$ ipython --no-banner

In [1]: import numpy as np

In [2]: from numpy import linalg as LA

In [3]: np.set_printoptions(suppress=True, linewidth=100)

In [4]: W0 = np.array([[3.02, -3.0, -1.96, -3.0, 0.01],
   ...:     [0.02, 0.01, 0.0, -0.02, 0.0],
   ...:     [-0.01, 0.01, 0.01, -0.01, -0.03],
   ...:     [-0.01, -0.04, 0.04, -0.03, 0.01],
   ...:     [3.04, -3.01, -1.98, -3.01, 0.02],
   ...:     [0.0, 0.01, -0.04, 0.01, 0.02],
   ...:     [-0.02, 0.01, -0.01, 0.0, -0.01],
   ...:     [3.03, -2.98, -2.0, -3.02, -0.03],
   ...:     [3.02, -2.98, -2.03, -2.98, -0.01],
   ...:     [6.03, -5.96, -4.01, -6.01, 0.02]])

In [5]: z = W0[:, 1] > np.median(W0[:, 1])

In [6]: r0 = W0[z].mean(axis=0) - W0[~z].mean(axis=0)

In [7]: print((((W0 - W0.mean(axis=0)) @ r0 > 0) == z).mean())
1.0

In [8]: print(z.astype(int))
[0 1 1 1 0 1 1 0 0 0]

In [9]: print(r0.round(2) + 0)
[-3.63  3.59  2.4   3.59  0.  ]

In [10]: out = np.c_[W0[:, :3] @ np.array([[0, -1, -3], [-6, -1, -8], [7, -9, -1]]), np.array([5, 8, -9, 0, -5, 1, 9, -3, 2, -2])]

In [11]: print(out.round(2))
[[ 4.28 17.62 16.9   5.  ]
 [-0.06 -0.03 -0.14  8.  ]
 [ 0.01 -0.09 -0.06 -9.  ]
 [ 0.52 -0.31  0.31  0.  ]
 [ 4.2  17.79 16.94 -5.  ]
 [-0.34  0.35 -0.04  1.  ]
 [-0.13  0.1  -0.01  9.  ]
 [ 3.88 17.95 16.75 -3.  ]
 [ 3.67 18.23 16.81  2.  ]
 [ 7.69 36.02 33.6  -2.  ]]

In [12]: print(LA.matrix_rank(np.c_[W0, out]))
6

In [13]: print(LA.matrix_rank(out))
4

In [14]: print(np.round(LA.norm(LA.qr(W0)[0].T @ out, axis=0) ** 2 / ((out ** 2).sum(axis=0) + 1e-12), 2))
[1.   1.   1.   0.08]
